$ python -q
>>> import numpy as np
>>> np.set_printoptions(suppress=True, linewidth=120)
>>> tidy = lambda a: np.round(a, 2) + 0
>>> M = np.load("x.npy")
>>> M
array([[ 2,  0,  0,  0,  0,  0],
       [-3,  1,  0,  0,  0,  0],
       [ 0,  3, -2,  0,  0,  0],
       [ 2,  0,  0,  3,  0,  0],
       [-1, -3,  1,  2,  3,  0],
       [-3,  3, -3,  3,  0, -3]])
>>> rng = np.random.default_rng(3668)
>>> z = rng.permutation(6)
>>> z
array([0, 4, 5, 1, 3, 2])
>>> B = M[z][:, z]
>>> tidy(np.sort(np.abs(np.linalg.eigvals(B))))
array([1., 2., 2., 3., 3., 3.])
>>> np.allclose(B, M)
False
>>> B
array([[ 2,  0,  0,  0,  0,  0],
       [-1,  3,  0, -3,  2,  1],
       [-3,  0, -3,  3,  3, -3],
       [-3,  0,  0,  1,  0,  0],
       [ 2,  0,  0,  0,  3,  0],
       [ 0,  0,  0,  3,  0, -2]])
>>> np.diag(B)
array([ 2,  3, -3,  1,  3, -2])
>>> tidy(np.linalg.det(B)), tidy(np.linalg.det(M[z]))
(np.float64(108.0), np.float64(-108.0))
>>> U, s, Vt = np.linalg.svd(B, full_matrices=False)
>>> tidy(U.T @ B @ Vt.T)
array([[7.52, 0.  , 0.  , 0.  , 0.  , 0.  ],
       [0.  , 5.33, 0.  , 0.  , 0.  , 0.  ],
       [0.  , 0.  , 4.38, 0.  , 0.  , 0.  ],
       [0.  , 0.  , 0.  , 1.71, 0.  , 0.  ],
       [0.  , 0.  , 0.  , 0.  , 1.41, 0.  ],
       [0.  , 0.  , 0.  , 0.  , 0.  , 0.26]])
>>> tidy(U.T @ U)
array([[1., 0., 0., 0., 0., 0.],
       [0., 1., 0., 0., 0., 0.],
       [0., 0., 1., 0., 0., 0.],
       [0., 0., 0., 1., 0., 0.],
       [0., 0., 0., 0., 1., 0.],
       [0., 0., 0., 0., 0., 1.]])
>>> np.abs(U[:, 0]).round(6).argmax()
np.int64(2)
>>> tidy(s / s[0])
array([1.  , 0.71, 0.58, 0.23, 0.19, 0.03])
>>> (s > 1e-8).sum()
np.int64(6)
>>> tidy(s)
array([7.52, 5.33, 4.38, 1.71, 1.41, 0.26])
>>> f = np.array([-7, -1, 3, 1, 1, 8])
>>> B = M + np.outer(f, np.eye(6)[5])
>>> np.linalg.matrix_rank(B - M)
np.int64(1)
>>> tidy(np.linalg.det(B) / np.linalg.det(M)), tidy(1 + np.linalg.solve(M, f)[5])
(np.float64(11.75), np.float64(11.75))
